In [1]: import numpy as np

In [2]: np.set_printoptions(precision=2, suppress=True, linewidth=100)

In [3]: data = np.loadtxt("m.csv", delimiter=",")

In [4]: print(data)
[[-0.8 -0.6  0.4 -0.1 -0.8 -0.6 -0.8  0.7  0.5  0.4 -0.2 -1.1 -0.4 -0.4 -0.2]
 [-0.6  0.8 -0.3 -2.2 -1.1  0.9 -0.8  0.  -1.4 -0.5  1.   0.2  0.8 -1.7 -0.7]
 [ 1.4 -0.5  0.6 -0.1  0.2  0.3  2.7 -0.4  0.  -0.3  0.1  1.4 -0.6 -0.4 -1.4]
 [-2.  -2.3 -1.3  1.2 -0.1  0.  -0.9  0.5 -0.7 -0.5 -0.8  1.3  1.2  0.2  1.6]
 [-0.5  0.1  0.6 -0.5  0.2  0.3 -0.2 -0.2 -0.3  0.3  0.4  0.3  1.5 -1.2  1.9]
 [ 0.9 -0.9  1.   1.9  0.5 -1.5 -0.1  0.6  0.8 -0.9  1.6  0.2  0.4 -0.5  0. ]
 [ 0.  -0.4  0.   0.3 -1.7  0.5 -0.3 -1.5 -1.3  0.3 -1.2  1.4 -1.  -1.2 -0.5]
 [ 1.1  0.4  0.6  0.2  0.6 -1.7 -0.8  0.1  0.8 -0.4 -0.9 -1.  -0.1  0.3  0.9]
 [ 1.  -1.5  0.5 -0.8  1.2  0.7 -0.3  0.   0.4  2.6 -0.7 -0.6  0.2 -0.6  1.3]
 [-0.3 -0.2  1.5 -1.5  1.2 -0.4  1.9  0.1  1.1  0.1  1.   0.4  1.   0.8  0.6]
 [ 0.7  1.4 -0.5  1.2 -0.6 -0.5  1.4 -0.7  1.2 -0.2  1.4  0.6 -0.1  0.  -1. ]
 [ 1.1 -0.9  0.6 -1.5  0.5 -0.2  1.   0.3 -1.1  1.3 -1.2  0.8  0.1 -1.5 -0.6]
 [-0.3  1.6 -0.8 -1.3  0.  -1.6  0.  -0.4  0.4  3.1  0.8 -2.  -0.6  0.1  0.1]
 [-0.1  0.  -2.3 -0.7  0.6  2.   0.4 -0.5  0.5 -1.6 -0.4 -0.1 -0.7  1.  -0.8]
 [-1.1  0.3  1.3  0.1 -0.9  0.9  0.8 -2.8 -0.1 -0.2 -0.1  1.  -0.8 -0.7 -1.1]]

In [5]: A2 = data / np.sqrt((data ** 2).mean(axis=1, keepdims=True))

In [6]: print(A2[1])
[-0.58  0.78 -0.29 -2.14 -1.07  0.88 -0.78  0.   -1.36 -0.49  0.97  0.19  0.78 -1.65 -0.68]

In [7]: print(np.linalg.matrix_rank(data - data.mean(axis=1, keepdims=True)))
14

In [8]: print(np.linalg.norm(A2, axis=1))
[3.87 3.87 3.87 3.87 3.87 3.87 3.87 3.87 3.87 3.87 3.87 3.87 3.87 3.87 3.87]

In [9]: A2 = np.array([[3, 3, -2],
   ...:     [-3, 1, 1],
   ...:     [-3, -3, 0],
   ...:     [3, 2, -2],
   ...:     [-3, 0, -1],
   ...:     [-1, -1, 2],
   ...:     [-1, 3, 2],
   ...:     [1, -2, -3],
   ...:     [2, -1, -2],
   ...:     [2, -1, 2],
   ...:     [-2, 0, 0],
   ...:     [1, 1, 3],
   ...:     [2, 2, 0],
   ...:     [-2, 2, -1],
   ...:     [-3, 2, 2]])

In [10]: print(np.vstack([data, A2.T]).shape)
(18, 15)

In [11]: A = np.loadtxt("run14.csv", delimiter=",")

In [12]: print(A)
[[ 0. -5.  4.  3.  0. -5. -3.  5.  0.  4.  0.  0. -2.  5.  0.]
 [ 0.  0. -5.  5. -5. -3.  4. -1. -3. -1. -1. -4. -4.  0. -3.]
 [ 0.  0.  0. -5.  3. -5. -3.  2. -3. -4.  0. -5. -1.  4.  0.]
 [ 0.  0.  0.  0. -5.  4. -2. -4. -5. -1.  0. -1.  2.  4.  3.]
 [ 0.  0.  0.  0.  0. -4. -1. -5.  0.  4.  4.  3.  1.  2. -5.]
 [ 0.  0.  0.  0.  0.  0.  3.  1.  5.  1.  3. -4. -4. -2. -2.]
 [ 0.  0.  0.  0.  0.  0.  0.  1.  0.  0. -1. -4.  5. -3. -3.]
 [ 0.  0.  0.  0.  0.  0.  0.  0. -3.  0.  3. -2. -4. -4.  4.]
 [ 0.  0.  0.  0.  0.  0.  0.  0.  0.  3.  5. -2.  5.  3.  3.]
 [ 0.  0.  0.  0.  0.  0.  0.  0.  0.  0. -5. -2. -4. -5.  4.]
 [ 0.  0.  0.  0.  0.  0.  0.  0.  0.  0.  0. -5.  0.  2. -3.]
 [ 0.  0.  0.  0.  0.  0.  0.  0.  0.  0.  0.  0. -3. -2.  3.]
 [ 0.  0.  0.  0.  0.  0.  0.  0.  0.  0.  0.  0.  0. -1.  3.]
 [ 0.  0.  0.  0.  0.  0.  0.  0.  0.  0.  0.  0.  0.  0. -2.]
 [ 0.  0.  0.  0.  0.  0.  0.  0.  0.  0.  0.  0.  0.  0.  0.]]

In [13]: r = np.linalg.matrix_rank(A)

In [14]: print(r)
14

In [15]: ns = np.linalg.svd(A)[2][r:].T

In [16]: print(A @ ns)
[[0.]
 [0.]
 [0.]
 [0.]
 [0.]
 [0.]
 [0.]
 [0.]
 [0.]
 [0.]
 [0.]
 [0.]
 [0.]
 [0.]
 [0.]]

In [17]: print(ns.shape)
(15, 1)

In [18]: print(np.allclose(A @ ns, 0))
True

In [19]: print([int(np.linalg.matrix_rank(A[:i])) for i in range(1, len(A) + 1)])
[1, 2, 3, 4, 5, 6, 7, 8, 9, 10, 11, 12, 13, 14, 14]

In [20]: print([int(np.linalg.matrix_rank(np.delete(A, i, axis=0))) for i in range(15)])
[13, 13, 13, 13, 13, 13, 13, 13, 13, 13, 13, 13, 13, 13, 14]

In [21]: print(np.linalg.cond(A) > 100)
True

In [22]: print(np.round(np.linalg.norm(A, 2) / np.linalg.norm(A), 2))
0.46

In [23]: print(np.linalg.matrix_rank(A, rtol=0.1))
11

In [24]: J = np.loadtxt("x.csv", delimiter=",")

In [25]: print(J)
[[  6. -23. -20.   6.   9.  -4.  -5.  19.  11.]
 [-10. -10.   0.  12.  -6.  -9.   7.   3.   3.]
 [-18. -11.   4.  18. -15. -10.  13.   1.   5.]
 [  5. -20. -18.   5.   5.   0.  -4.  17.  12.]
 [ -4.  12.  12.  -2.  -2.  -3.   3. -11.  -9.]
 [  9. -12. -18.  -3.  -3.  18.  -6.  15.  18.]
 [ 12. -16. -20.  -2.  10.   5.  -9.  17.  11.]
 [ 18. -19. -28.  -6.   9.  16. -13.  23.  19.]
 [ 13.   6.  -6. -13.   5.  15.  -9.   2.   3.]
 [  0.  10.   8.  -4.   2.  -2.   0.  -8.  -8.]
 [  6. -13. -16.   0.  -3.  13.  -4.  14.  16.]
 [ 13. -14. -22.  -5.   1.  19.  -9.  18.  19.]]

In [26]: A2 = J[0, 0] * J[1:] - np.outer(J[1:, 0], J[0])

In [27]: print(A2)
[[   0. -290. -200.  132.   54.  -94.   -8.  208.  128.]
 [   0. -480. -336.  216.   72. -132.  -12.  348.  228.]
 [   0.   -5.   -8.    0.  -15.   20.    1.    7.   17.]
 [   0.  -20.   -8.   12.   24.  -34.   -2.   10.  -10.]
 [   0.  135.   72.  -72.  -99.  144.    9.  -81.    9.]
 [   0.  180.  120.  -84.  -48.   78.    6. -126.  -66.]
 [   0.  300.  192. -144. -108.  168.   12. -204.  -84.]
 [   0.  335.  224. -156.  -87.  142.   11. -235. -125.]
 [   0.   60.   48.  -24.   12.  -12.    0.  -48.  -48.]
 [   0.   60.   24.  -36.  -72.  102.    6.  -30.   30.]
 [   0.  215.  128. -108. -111.  166.   11. -139.  -29.]]

In [28]: print(J[:, 0] / J[0, 0])
[ 1.   -1.67 -3.    0.83 -0.67  1.5   2.    3.    2.17  0.    1.    2.17]
